In [1]: import numpy as np

In [2]: np.set_printoptions(precision=2, suppress=True, linewidth=160)

In [3]: M2 = np.array([[0, 1, 0, -2, 0, -1, -2, 2, 1],
   ...:     [0, 1, 1, 2, 1, -1, -1, -1, -2],
   ...:     [2, -2, -2, -1, 1, -2, -2, 0, -2],
   ...:     [0, 2, 0, 1, -2, -2, 2, -1, 1],
   ...:     [-1, -1, 0, 0, 2, -1, 1, -2, -1],
   ...:     [2, -2, 1, 1, 2, -2, 2, 1, 0],
   ...:     [-1, 0, 0, -2, 1, -2, 2, 1, -1],
   ...:     [1, 2, -1, 0, 0, -2, 0, 1, -1],
   ...:     [1, 1, -2, 2, 0, -1, 2, 1, 2]])

In [4]: M2[-1] = M2[0]

In [5]: K = M2 + 0.05 * np.eye(9)

In [6]: print(K)
[[ 0.05  1.    0.   -2.    0.   -1.   -2.    2.    1.  ]
 [ 0.    1.05  1.    2.    1.   -1.   -1.   -1.   -2.  ]
 [ 2.   -2.   -1.95 -1.    1.   -2.   -2.    0.   -2.  ]
 [ 0.    2.    0.    1.05 -2.   -2.    2.   -1.    1.  ]
 [-1.   -1.    0.    0.    2.05 -1.    1.   -2.   -1.  ]
 [ 2.   -2.    1.    1.    2.   -1.95  2.    1.    0.  ]
 [-1.    0.    0.   -2.    1.   -2.    2.05  1.   -1.  ]
 [ 1.    2.   -1.    0.    0.   -2.    0.    1.05 -1.  ]
 [ 0.    1.    0.   -2.    0.   -1.   -2.    2.    1.05]]

In [7]: M2 = K / np.sqrt((K ** 2).mean(axis=1, keepdims=True))

In [8]: print(np.linalg.matrix_rank(M2) == np.linalg.matrix_rank(K))
True

In [9]: print(M2[3])
[ 0.    1.37  0.    0.72 -1.37 -1.37  1.37 -0.69  0.69]

In [10]: u = np.array([1, -1])

In [11]: print(np.correlate(K[8], K[4], "full"))
[ 0.   -1.   -2.    3.    3.    1.05  6.   -3.1  -7.05 -1.15 -3.05  5.05  3.15  3.    0.   -3.05 -1.05]

In [12]: print(round(np.linalg.norm(K, 2) / np.linalg.norm(K), 2))
0.52

In [13]: print(np.linalg.matrix_rank(K, rtol=0.1))
8

In [14]: print(np.argsort(-np.linalg.norm(K, axis=0).round(6), kind="stable")[:3])
[6 5 1]

In [15]: U, sigma, Vt = np.linalg.svd(K)

In [16]: print(sigma)
[6.47 6.34 5.17 4.35 3.55 2.95 1.88 0.89 0.02]

In [17]: M2 = U[:, :8] @ np.diag(sigma[:8]) @ Vt[:8]

In [18]: print(np.linalg.matrix_rank(K, rtol=0.05))
8

In [19]: print(np.round(np.linalg.norm(K - M2) / np.linalg.norm(K), 2))
0.0

In [20]: print(M2.round(2) + 0)
[[ 0.04  1.   -0.01 -1.99  0.   -1.   -2.    2.01  1.  ]
 [ 0.    1.05  1.    2.    1.   -1.   -1.   -1.   -2.  ]
 [ 2.   -2.   -1.95 -1.    1.   -2.   -2.    0.   -2.  ]
 [ 0.    2.    0.    1.05 -2.   -2.    2.   -1.    1.  ]
 [-1.   -1.    0.    0.    2.05 -1.    1.   -2.   -1.  ]
 [ 2.   -2.    1.    1.    2.   -1.95  2.    1.    0.  ]
 [-1.    0.    0.   -2.    1.   -2.    2.05  1.   -1.  ]
 [ 1.    2.   -1.    0.    0.   -2.    0.    1.05 -1.  ]
 [ 0.01  1.    0.01 -2.01  0.   -1.   -2.    1.99  1.05]]

In [21]: print(np.linalg.matrix_rank(M2))
8

In [22]: print(np.round(np.linalg.norm(K - M2, 2), 2), np.round(sigma[8], 2))
0.02 0.02

In [23]: u = np.array([4, -4, 0, -5, 5, 1, 3, 3, -3, 2, -5, -2, -4, -2, -1])

In [24]: r1 = np.array([-9, -4, 8, 9, -5, 9, -8, 5, 6, 4, 2])

In [25]: m1 = u[:, None] + r1[None, :]

In [26]: print(m1)
[[ -5   0  12  13  -1  13  -4   9  10   8   6]
 [-13  -8   4   5  -9   5 -12   1   2   0  -2]
 [ -9  -4   8   9  -5   9  -8   5   6   4   2]
 [-14  -9   3   4 -10   4 -13   0   1  -1  -3]
 [ -4   1  13  14   0  14  -3  10  11   9   7]
 [ -8  -3   9  10  -4  10  -7   6   7   5   3]
 [ -6  -1  11  12  -2  12  -5   8   9   7   5]
 [ -6  -1  11  12  -2  12  -5   8   9   7   5]
 [-12  -7   5   6  -8   6 -11   2   3   1  -1]
 [ -7  -2  10  11  -3  11  -6   7   8   6   4]
 [-14  -9   3   4 -10   4 -13   0   1  -1  -3]
 [-11  -6   6   7  -7   7 -10   3   4   2   0]
 [-13  -8   4   5  -9   5 -12   1   2   0  -2]
 [-11  -6   6   7  -7   7 -10   3   4   2   0]
 [-10  -5   7   8  -6   8  -9   4   5   3   1]]

In [27]: rk = np.linalg.matrix_rank(m1)

In [28]: print(rk)
2

In [29]: N = np.linalg.svd(m1)[2][rk:].T

In [30]: print(np.linalg.matrix_rank(m1.T @ m1), np.linalg.matrix_rank(m1 @ m1.T))
2 2

In [31]: print([int(np.linalg.matrix_rank(m1[:, :j + 1])) for j in range(11)])
[1, 2, 2, 2, 2, 2, 2, 2, 2, 2, 2]

In [32]: print(np.allclose(m1 @ N, 0))
True

In [33]: w1 = np.array([[2, 2, 0, 0, 0, 2],
    ...:     [1, 3, -3, 1, 0, -3],
    ...:     [0, -3, -2, -2, -3, -1],
    ...:     [-2, 2, 0, -3, 2, 0],
    ...:     [-3, -1, 3, 0, 3, 1],
    ...:     [-1, -2, -2, 2, 2, 1],
    ...:     [-1, 0, 1, 1, -1, 2],
    ...:     [2, 0, 2, -2, 1, -3],
    ...:     [-2, -1, 3, -3, 0, 2],
    ...:     [3, 2, -3, 3, -1, -1],
    ...:     [2, 0, -2, -2, -1, 0]])

In [34]: coef = np.array([1, 1, 1, 1, 1, 1])

In [35]: act = np.maximum(m1 @ w1 + coef, 0)

In [36]: print((act > 0).mean(axis=0))
[0.   0.   0.   0.   0.67 0.  ]

In [37]: basis = np.array([[0, -1], [0, -1], [2, 1], [-2, 1], [-2, -1], [2, 1]])

In [38]: print((act @ basis).round(6).argmax(axis=1))
[1 0 1 0 1 1 1 1 0 1 0 1 0 1 1]

In [39]: M2 = m1 / np.linalg.norm(m1, axis=1, keepdims=True)

In [40]: G = M2 @ M2.T

In [41]: print((G - 2 * np.eye(15)).round(6).argmax(axis=1))
[ 4 12  5 10  0  9  7  6  1  6  3 13  1 11  2]

In [42]: print(G[10])
[0.37 0.99 0.75 1.   0.29 0.65 0.46 0.46 0.96 0.55 1.   0.91 0.99 0.91 0.84]

In [43]: print(np.argwhere(np.triu(np.abs(G) > 0.95, 1)))
[[ 0  4]
 [ 0  6]
 [ 0  7]
 [ 0  9]
 [ 1  3]
 [ 1  8]
 [ 1 10]
 [ 1 11]
 [ 1 12]
 [ 1 13]
 [ 2  5]
 [ 2  9]
 [ 2 11]
 [ 2 13]
 [ 2 14]
 [ 3  8]
 [ 3 10]
 [ 3 12]
 [ 4  6]
 [ 4  7]
 [ 4  9]
 [ 5  6]
 [ 5  7]
 [ 5  9]
 [ 5 14]
 [ 6  7]
 [ 6  9]
 [ 7  9]
 [ 8 10]
 [ 8 11]
 [ 8 12]
 [ 8 13]
 [ 8 14]
 [10 12]
 [11 12]
 [11 13]
 [11 14]
 [12 13]
 [13 14]]

In [44]: data = np.load("test10.npy")

In [45]: print(data)
[[ 5  0  0  0  0  0]
 [ 1 -2  0  0  0  0]
 [ 4  0 -1  0  0  0]
 [ 3  1 -5 -5  0  0]
 [ 2 -1 -4  0 -4  0]
 [-5 -1 -5 -1 -4 -3]]

In [46]: x = np.array([9, 5, 2, 7, 1, 1])

In [47]: y = data @ x

In [48]: print(y)
[ 45  -1  34 -13   1 -74]

In [49]: print(np.linalg.solve(data, y + data[:, 0]))
[10.  5.  2.  7.  1.  1.]

In [50]: print(np.linalg.solve(data, 2 * y))
[18. 10.  4. 14.  2.  2.]

In [51]: np.linalg.solve(data, y[:-1])
ValueError: solve1: Input operand 1 has a mismatch in its core dimension 0, with gufunc signature (m,m),(m)->(m) (size 5 is different from 6)


In [52]: print(np.linalg.solve(data, data[:, 1]))
[ 0.  1. -0.  0.  0. -0.]
